>>> import numpy as np
>>> np.set_printoptions(precision=1, suppress=True, linewidth=120, legacy="1.25")
>>> rd = lambda a: np.round(a, 1) + 0
>>> mat = np.loadtxt("a.csv", delimiter=",")
>>> rd(mat)
array([[ 1.1,  0.7, -0.1],
       [-0.1,  0.8,  1.5],
       [ 0.4,  0.9,  1.5]])
>>> blk = np.stack([mat, 3 * mat, mat[::-1]])
>>> np.linalg.matrix_rank(blk)
array([3, 3, 3])
>>> rd(blk.sum(axis=0))
array([[ 4.8,  3.7,  1.1],
       [-0.5,  4. ,  7.5],
       [ 2.6,  4.2,  6.1]])
>>> rd(np.linalg.norm(blk, axis=(1, 2)))
array([2.8, 8.4, 2.8])
>>> np.linalg.matrix_rank(blk.reshape(3, -1))
2
>>> blk.shape
(3, 3, 3)
>>> (blk @ mat.T).shape
(3, 3, 3)
>>> W0 = np.array([[27, 9, -6], [-27, -9, 7], [3, 1, 7]])
>>> M2 = np.array([[9, 1], [6, 1]])
>>> Z = np.kron(M2, W0)
>>> np.linalg.matrix_rank(Z)
4
>>> Z.shape
(6, 6)
>>> arr = np.load("run8.npy")
>>> arr
array([[6., 0.],
       [0., 5.]])
>>> x0 = np.ones(2)
>>> for _ in range(7):
...     x0 = arr @ x0
...     x0 /= np.linalg.norm(x0)
...     print(round(x0 @ arr @ x0, 1))
... 
5.6
5.7
5.7
5.8
5.9
5.9
5.9
>>> rd(x0)
array([1. , 0.3])
>>> rng = np.random.default_rng(838)
>>> z = rng.permutation(2)
>>> z
array([0, 1])
>>> M2 = arr[z][:, z]
>>> rd(np.linalg.det(M2)), rd(np.linalg.det(arr[z]))
(30.0, 30.0)
>>> np.diag(M2)
array([6., 5.])
>>> M2
array([[6., 0.],
       [0., 5.]])
>>> np.trace(M2)
11.0
>>> np.allclose(M2, arr)
True
>>> M2 = np.linalg.inv(arr)
>>> rd(np.linalg.slogdet(arr)[0])
1.0
>>> rd(np.linalg.cond(arr))
1.2
>>> rd(np.linalg.det(arr) * M2)
array([[5., 0.],
       [0., 6.]])
>>> (np.abs(M2) > 1e-9).astype(int)
array([[1, 0],
       [0, 1]])
